$ python3 -q
>>> import numpy as np
>>> np.set_printoptions(suppress=True, linewidth=140)
>>> feats = np.load("out1.npy")
>>> print(feats)
[[ 1. -2.  0.  0.  0.]
 [-2.  6. -2.  0.  0.]
 [ 0. -2.  0. -2.  0.]
 [ 0.  0. -2.  0. -2.]
 [ 0.  0.  0. -2.  7.]]
>>> Q, vecs = np.linalg.qr(feats[:, :4])[0], np.linalg.qr(feats[:, 4:])[0]
>>> sig = np.linalg.svd(Q.T @ vecs, compute_uv=False)
>>> print((sig > 0.9).sum())
1
>>> print(np.round(np.degrees(np.arccos(sig.clip(0, 1))), 3))
[14.053]
>>> A2 = feats / np.sqrt((feats ** 2).mean(axis=1, keepdims=True))
>>> print(A2[1].round(3))
[-0.674  2.023 -0.674  0.     0.   ]
>>> print(feats - feats.mean(axis=1, keepdims=True))
[[ 1.2 -1.8  0.2  0.2  0.2]
 [-2.4  5.6 -2.4 -0.4 -0.4]
 [ 0.8 -1.2  0.8 -1.2  0.8]
 [ 0.8  0.8 -1.2  0.8 -1.2]
 [-1.  -1.  -1.  -3.   6. ]]
>>> print(np.linalg.matrix_rank(A2) == np.linalg.matrix_rank(feats))
True
>>> print(np.round(np.linalg.norm(A2, axis=1), 3))
[2.236 2.236 2.236 2.236 2.236]
>>> A2 = np.array([[4, 8], [-4, 9]])
>>> cent = np.kron(A2, feats)
>>> print(cent.shape)
(10, 10)
>>> print(cent)
[[  4.  -8.   0.   0.   0.   8. -16.   0.   0.   0.]
 [ -8.  24.  -8.   0.   0. -16.  48. -16.   0.   0.]
 [  0.  -8.   0.  -8.   0.   0. -16.   0. -16.   0.]
 [  0.   0.  -8.   0.  -8.   0.   0. -16.   0. -16.]
 [  0.   0.   0.  -8.  28.   0.   0.   0. -16.  56.]
 [ -4.   8.  -0.  -0.  -0.   9. -18.   0.   0.   0.]
 [  8. -24.   8.  -0.  -0. -18.  54. -18.   0.   0.]
 [ -0.   8.  -0.   8.  -0.   0. -18.   0. -18.   0.]
 [ -0.  -0.   8.  -0.   8.   0.   0. -18.   0. -18.]
 [ -0.  -0.  -0.   8. -28.   0.   0.   0. -18.  63.]]
>>> print(np.linalg.matrix_rank(cent))
10
>>> ev, vecs = np.linalg.eig(feats)
>>> print(np.round(np.sort(np.linalg.eigvals(feats @ feats)), 3))
[ 0.039  2.219  6.172 51.6   57.969]
>>> print(ev.round(3))
[-2.484  0.198  1.49   7.183  7.614]
>>> J = np.load("w.npy")
>>> print(J.round(3))
[[ 2.576  0.308  0.327 -0.367 -0.387]
 [ 0.308  2.648 -0.614  0.556  0.048]
 [ 0.327 -0.614  0.382  0.094 -0.519]
 [-0.367  0.556  0.094  1.181  0.076]
 [-0.387  0.048 -0.519  0.076  2.213]]
>>> # null space of dimension 1
>>> print(round(float(np.abs(np.linalg.eigvals(J)).max()), 3))
3.0
>>> print(round(np.linalg.det(J), 3))
0.0
>>> print(round(np.trace(J), 3))
9.0
>>> print(np.round((J + J.T) / 2, 3))
[[ 2.576  0.308  0.327 -0.367 -0.387]
 [ 0.308  2.648 -0.614  0.556  0.048]
 [ 0.327 -0.614  0.382  0.094 -0.519]
 [-0.367  0.556  0.094  1.181  0.076]
 [-0.387  0.048 -0.519  0.076  2.213]]
>>> print(np.allclose(J @ J.T, J.T @ J))
True
